$ ipython --no-banner

In [1]: import numpy as np

In [2]: from numpy import linalg as LA

In [3]: np.set_printoptions(precision=2, suppress=True, linewidth=100)

In [4]: M = np.array([[2, -3, 3, -1, 4, -7],
   ...:     [-3, 2, -3, 3, -1, 4],
   ...:     [3, -3, 2, -3, 3, -1],
   ...:     [-1, 3, -3, 2, -3, 3],
   ...:     [4, -1, 3, -3, 2, -3],
   ...:     [-7, 4, -1, 3, -3, 2]])

In [5]: rng = np.random.default_rng(25194)

In [6]: idx = rng.permutation(6)

In [7]: other = M[:, idx] * rng.choice([-1, 1], 6)

In [8]: other
Out[8]: 
array([[ 2, -4, -7, -1,  3, -3],
       [-3,  1,  4,  3, -2,  3],
       [ 3, -3, -1, -3,  3, -2],
       [-1,  3,  3,  2, -3,  3],
       [ 4, -2, -3, -3,  1, -3],
       [-7,  3,  2,  3, -4,  1]])

In [9]: left, _, vt = LA.svd(M.T @ other)

In [10]: np.round(left @ vt, 2) + 0
Out[10]: 
array([[ 1.,  0.,  0.,  0.,  0.,  0.],
       [ 0.,  0.,  0.,  0., -1.,  0.],
       [ 0.,  0.,  0.,  0.,  0., -1.],
       [ 0.,  0.,  0.,  1.,  0.,  0.],
       [ 0., -1.,  0.,  0.,  0.,  0.],
       [ 0.,  0.,  1.,  0.,  0.,  0.]])

In [11]: idx
Out[11]: array([0, 4, 5, 3, 1, 2])

In [12]: LA.svd(M, compute_uv=False)
Out[12]: array([17.32,  5.95,  3.07,  2.75,  1.23,  0.27])

In [13]: M.mean(axis=0)
Out[13]: array([-0.33,  0.33,  0.17,  0.17,  0.33, -0.33])

In [14]: np.abs(M).max()
Out[14]: np.int64(7)

In [15]: M.sum(axis=1)
Out[15]: array([-2,  2,  1,  1,  2, -2])

In [16]: M.shape
Out[16]: (6, 6)

In [17]: np.count_nonzero(M)
Out[17]: np.int64(36)

In [18]: round(LA.norm(M), 2)
Out[18]: np.float64(18.81)

In [19]: ev, evecs = LA.eigh(M)

In [20]: (ev > 1e-8).sum(), (ev < -1e-8).sum()
Out[20]: (np.int64(3), np.int64(3))

In [21]: LA.svd(M, compute_uv=False)
Out[21]: array([17.32,  5.95,  3.07,  2.75,  1.23,  0.27])

In [22]: LA.eigvalsh(M @ M)
Out[22]: array([  0.08,   1.5 ,   7.55,   9.42,  35.42, 300.04])

In [23]: np.unique(ev.round(6) + 0, return_counts=True)[1]
Out[23]: array([1, 1, 1, 1, 1, 1])

In [24]: LA.eigvalsh(M + 2 * np.eye(6))
Out[24]: array([-3.95, -1.07,  1.73,  3.23,  4.75, 19.32])

In [25]: np.round(ev.sum(), 2), np.trace(M)
Out[25]: (np.float64(12.0), np.int64(12))

In [26]: arr = np.loadtxt("arr.csv", delimiter=",")

In [27]: arr
Out[27]: 
array([[-0.1, -0.1, -0.8,  1.8, -0.2, -0.2,  0. ,  0.3, -0.3, -0.6,  0.2,  2.7, -1.2,  1.7, -0.5],
       [ 1. ,  0.6,  0.2, -1.8, -0.3, -1.6,  0. , -0.6, -1.1, -0.8, -0.7,  0.6,  0.9, -0.2,  0. ],
       [-0.5, -1.2, -1.3,  1.2,  1.4, -0.1, -0.4, -0.2,  1. ,  0. , -0.5, -1.2, -0.8,  0.6,  0.6],
       [ 0.6,  0.3, -1.1, -1.1,  2. , -0.8,  0.4, -0.5,  0.2,  0.4, -0.7, -0.7, -0.2, -2. , -0.1],
       [-0.3, -1.2,  0.3,  0.8,  1.7,  1. ,  2.2,  1.8,  0.1, -1.8,  0.4, -0.7,  0.4,  1. ,  1. ],
       [ 1. ,  1.2, -1.2,  1.9,  0.6,  0.4,  1. , -0.4, -1.4, -0.8,  0.7, -0.9,  1.4,  1.1, -0.5],
       [ 0. , -1.1, -0.2,  0.1,  0.8,  0.1, -1.3, -0.5, -0.8,  1.5,  0.9, -1.8,  0.5,  0.4,  0.8],
       [ 1.5, -0.5, -1.2,  0.3, -0.9,  0. ,  1. ,  0.3, -0.3,  0.7, -1.1,  0.5, -1. ,  0.8, -0.8],
       [-1.7, -0.5,  0. ,  0.3,  0.8, -0.8,  0. , -0.4,  0.3, -1.5, -0.7, -0.2, -0.6, -0.3, -0.3]])

In [28]: other = arr / np.sqrt((arr ** 2).mean(axis=1, keepdims=True))

In [29]: other[1]
Out[29]: 
array([ 1.16,  0.69,  0.23, -2.08, -0.35, -1.85,  0.  , -0.69, -1.27, -0.93, -0.81,  0.69,  1.04,
       -0.23,  0.  ])

In [30]: LA.matrix_rank(arr - arr.mean(axis=1, keepdims=True))
Out[30]: np.int64(9)

In [31]: LA.norm(other, axis=1)
Out[31]: array([3.87, 3.87, 3.87, 3.87, 3.87, 3.87, 3.87, 3.87, 3.87])

In [32]: x0 = np.array([-4, 4, -4, -2, -3, 1])

In [33]: target = M @ x0

In [34]: target
Out[34]: array([-49,  33, -36,  36, -35,  53])

In [35]: LA.solve(M, 3 * target)
Out[35]: array([-12.,  12., -12.,  -6.,  -9.,   3.])

In [36]: LA.solve(M, target)
Out[36]: array([-4.,  4., -4., -2., -3.,  1.])

In [37]: np.round(LA.solve(M.T, M[5]), 2) + 0
Out[37]: array([0., 0., 0., 0., 0., 1.])

In [38]: np.round(LA.solve(M, M[:, 3]), 2) + 0
Out[38]: array([0., 0., 0., 1., 0., 0.])

In [39]: mat = np.loadtxt("x.csv", delimiter=",")

In [40]: mat
Out[40]: 
array([[ 0., -1.,  1.,  2., -1., -2., -2., -1.,  2.,  0.,  0., -2.,  0.,  2., -2.,  2.],
       [-1.,  2., -2.,  2.,  2.,  0.,  0.,  2.,  1., -2.,  2.,  2.,  0.,  1., -2., -1.],
       [-2., -2., -2.,  1., -1.,  0.,  2.,  1.,  0., -1.,  0.,  1.,  1.,  1.,  0.,  0.],
       [ 1.,  2., -1.,  1.,  2.,  1.,  0.,  2., -2.,  0.,  1., -1.,  1.,  0.,  1., -2.],
       [-2.,  0.,  2., -2., -2., -2., -2., -2., -2.,  1., -1.,  1., -1., -1.,  2., -2.],
       [-2.,  2., -2., -2.,  2.,  0.,  1., -1., -2., -2.,  1., -1.,  0., -2., -1., -2.],
       [-2.,  3., -3.,  6.,  3., -2., -2.,  3.,  4., -4.,  4.,  2.,  0.,  4., -6.,  0.]])

In [41]: G = mat.T @ mat

In [42]: np.allclose(G, G.T)
Out[42]: True

In [43]: np.round(LA.eigvalsh(G)[::-1], 2) + 0
Out[43]: 
array([242.94,  72.38,  35.64,  24.75,  16.74,   8.55,   0.  ,   0.  ,   0.  ,   0.  ,   0.  ,
         0.  ,   0.  ,   0.  ,   0.  ,   0.  ])

In [44]: LA.matrix_rank(G)
Out[44]: np.int64(6)

In [45]: np.trace(G), (mat ** 2).sum()
Out[45]: (np.float64(401.0), np.float64(401.0))

In [46]: np.abs(np.diag(LA.qr(mat)[1])) > 1e-9
Out[46]: array([ True,  True,  True,  True,  True,  True, False])

In [47]: [round(float(x), 2) for x in LA.svd(mat, compute_uv=False)[:3]]
Out[47]: [15.59, 8.51, 5.97]

In [48]: np.argsort(-LA.norm(mat, axis=0).round(6), kind="stable")[:3]
Out[48]: array([ 3, 14,  8])

In [49]: th = np.radians(90)

In [50]: r_ = np.eye(16)

In [51]: r_[7, 7] = r_[0, 0] = np.cos(th)

In [52]: r_[7, 0], r_[0, 7] = -np.sin(th), np.sin(th)

In [53]: other = mat @ r_.T

In [54]: np.allclose(LA.norm(mat, axis=1), LA.norm(other, axis=1))
Out[54]: True

In [55]: f, v = mat[2], mat[6]

In [56]: f @ v
Out[56]: np.float64(16.0)

In [57]: p = (f @ v) / (f @ f) * f

In [58]: v - p
Out[58]: 
array([-0.61,  4.39, -1.61,  5.3 ,  3.7 , -2.  , -3.39,  2.3 ,  4.  , -3.3 ,  4.  ,  1.3 , -0.7 ,
        3.3 , -6.  ,  0.  ])

In [59]: LA.matrix_rank(np.outer(f, v))
Out[59]: np.int64(1)

In [60]: other = np.array([[-1, 6, -3, 9, 1, -3, 3],
    ...:     [2, -4, -7, 5, 2, -4, 3],
    ...:     [-3, -1, 2, 8, 1, 8, 2],
    ...:     [-1, 8, -3, 2, -5, -6, 2],
    ...:     [0, 0, -9, 6, -1, 0, 0],
    ...:     [-3, -5, 8, -5, 0, -5, -7],
    ...:     [8, 1, -5, -2, -2, 1, 9]])

In [61]: X = other + other.T

In [62]: X
Out[62]: 
array([[ -2,   8,  -6,   8,   1,  -6,  11],
       [  8,  -8,  -8,  13,   2,  -9,   4],
       [ -6,  -8,   4,   5,  -8,  16,  -3],
       [  8,  13,   5,   4,   1, -11,   0],
       [  1,   2,  -8,   1,  -2,   0,  -2],
       [ -6,  -9,  16, -11,   0, -10,  -6],
       [ 11,   4,  -3,   0,  -2,  -6,  18]])

In [63]: idx = rng.permutation(7)

In [64]: other = X[:, idx] * rng.choice([-1, 1], 7)

In [65]: other
Out[65]: 
array([[ -1,  -6,   6,  -8,  -8, -11,  -2],
       [ -2,  -9,   8,   8, -13,  -4,   8],
       [  8,  16,  -4,   8,  -5,   3,  -6],
       [ -1, -11,  -5, -13,  -4,   0,   8],
       [  2,   0,   8,  -2,  -1,   2,   1],
       [  0, -10, -16,   9,  11,   6,  -6],
       [  2,  -6,   3,  -4,   0, -18,  11]])

In [66]: left, _, vt = LA.svd(X.T @ other)

In [67]: idx
Out[67]: array([4, 5, 2, 1, 3, 6, 0])

In [68]: np.round(left @ vt, 2) + 0
Out[68]: 
array([[ 0.,  0.,  0.,  0.,  0.,  0.,  1.],
       [ 0.,  0.,  0., -1.,  0.,  0.,  0.],
       [ 0.,  0., -1.,  0.,  0.,  0.,  0.],
       [ 0.,  0.,  0.,  0., -1.,  0.,  0.],
       [-1.,  0.,  0.,  0.,  0.,  0.,  0.],
       [ 0.,  1.,  0.,  0.,  0.,  0.,  0.],
       [ 0.,  0.,  0.,  0.,  0., -1.,  0.]])

In [69]: feats = np.loadtxt("mat.csv", delimiter=",")

In [70]: feats
Out[70]: 
array([[ 0.,  0.,  0.,  0.,  0.,  0.,  0.,  0.,  0.,  0.,  0.,  0.],
       [ 0., -1.,  0.,  0.,  0.,  0.,  0.,  0.,  0.,  0.,  0.,  0.],
       [ 0.,  0.,  0.,  0.,  0.,  0.,  0.,  0.,  0.,  0.,  0.,  0.],
       [ 0.,  0.,  0.,  1.,  0.,  0.,  0.,  0.,  0.,  0.,  0.,  0.],
       [ 0.,  0.,  0.,  0., -2.,  0.,  0.,  0.,  0.,  0.,  0.,  0.],
       [ 0.,  0.,  0.,  0.,  0., -2.,  0.,  0.,  0.,  0.,  0.,  0.],
       [ 0.,  0.,  0.,  0.,  0.,  0.,  2.,  0.,  0.,  0.,  0.,  0.],
       [ 0.,  0.,  0.,  0.,  0.,  0.,  0., -2.,  0.,  0.,  0.,  0.],
       [ 0.,  0.,  0.,  0.,  0.,  0.,  0.,  0., -1.,  0.,  0.,  0.],
       [ 0.,  0.,  0.,  0.,  0.,  0.,  0.,  0.,  0., -2.,  0.,  0.],
       [ 0.,  0.,  0.,  0.,  0.,  0.,  0.,  0.,  0.,  0.,  1.,  0.],
       [ 0.,  0.,  0.,  0.,  0.,  0.,  0.,  0.,  0.,  0.,  0., -1.]])

In [71]: ev, evecs = LA.eigh(M)

In [72]: x0 = np.array([2, 2, -2, 4, -1, -4])

In [73]: LA.eigvalsh(M[1:, 1:])
Out[73]: array([-3.56, -1.35,  0.56,  1.5 , 12.84])

In [74]: evecs * np.maximum(ev, 0) @ evecs.T
Out[74]: 
array([[ 4.7 , -2.95,  2.26, -2.2 ,  3.21, -4.64],
       [-2.95,  3.11, -2.31,  2.54, -1.99,  3.21],
       [ 2.26, -2.31,  2.84, -2.79,  2.54, -2.2 ],
       [-2.2 ,  2.54, -2.79,  2.84, -2.31,  2.26],
       [ 3.21, -1.99,  2.54, -2.31,  3.11, -2.95],
       [-4.64,  3.21, -2.2 ,  2.26, -2.95,  4.7 ]])

In [75]: LA.svd(feats, compute_uv=False)
Out[75]: array([2., 2., 2., 2., 2., 1., 1., 1., 1., 1., 0., 0.])

In [76]: LA.pinv(feats)
Out[76]: 
array([[ 0. ,  0. ,  0. ,  0. ,  0. ,  0. ,  0. ,  0. ,  0. ,  0. ,  0. ,  0. ],
       [ 0. , -1. ,  0. ,  0. ,  0. ,  0. ,  0. ,  0. ,  0. ,  0. ,  0. ,  0. ],
       [ 0. ,  0. ,  0. ,  0. ,  0. ,  0. ,  0. ,  0. ,  0. ,  0. ,  0. ,  0. ],
       [ 0. ,  0. ,  0. ,  1. ,  0. ,  0. ,  0. ,  0. ,  0. ,  0. ,  0. ,  0. ],
       [ 0. ,  0. ,  0. ,  0. , -0.5,  0. ,  0. ,  0. ,  0. ,  0. ,  0. ,  0. ],
       [ 0. ,  0. ,  0. ,  0. ,  0. , -0.5,  0. ,  0. ,  0. ,  0. ,  0. ,  0. ],
       [ 0. ,  0. ,  0. ,  0. ,  0. ,  0. ,  0.5,  0. ,  0. ,  0. ,  0. ,  0. ],
       [ 0. ,  0. ,  0. ,  0. ,  0. ,  0. ,  0. , -0.5,  0. ,  0. ,  0. ,  0. ],
       [ 0. ,  0. ,  0. ,  0. ,  0. ,  0. ,  0. ,  0. , -1. ,  0. ,  0. ,  0. ],
       [ 0. ,  0. ,  0. ,  0. ,  0. ,  0. ,  0. ,  0. ,  0. , -0.5,  0. ,  0. ],
       [ 0. ,  0. ,  0. ,  0. ,  0. ,  0. ,  0. ,  0. ,  0. ,  0. ,  1. ,  0. ],
       [ 0. ,  0. ,  0. ,  0. ,  0. ,  0. ,  0. ,  0. ,  0. ,  0. ,  0. , -1. ]])

In [77]: feats.T @ feats
Out[77]: 
array([[0., 0., 0., 0., 0., 0., 0., 0., 0., 0., 0., 0.],
       [0., 1., 0., 0., 0., 0., 0., 0., 0., 0., 0., 0.],
       [0., 0., 0., 0., 0., 0., 0., 0., 0., 0., 0., 0.],
       [0., 0., 0., 1., 0., 0., 0., 0., 0., 0., 0., 0.],
       [0., 0., 0., 0., 4., 0., 0., 0., 0., 0., 0., 0.],
       [0., 0., 0., 0., 0., 4., 0., 0., 0., 0., 0., 0.],
       [0., 0., 0., 0., 0., 0., 4., 0., 0., 0., 0., 0.],
       [0., 0., 0., 0., 0., 0., 0., 4., 0., 0., 0., 0.],
       [0., 0., 0., 0., 0., 0., 0., 0., 1., 0., 0., 0.],
       [0., 0., 0., 0., 0., 0., 0., 0., 0., 4., 0., 0.],
       [0., 0., 0., 0., 0., 0., 0., 0., 0., 0., 1., 0.],
       [0., 0., 0., 0., 0., 0., 0., 0., 0., 0., 0., 1.]])
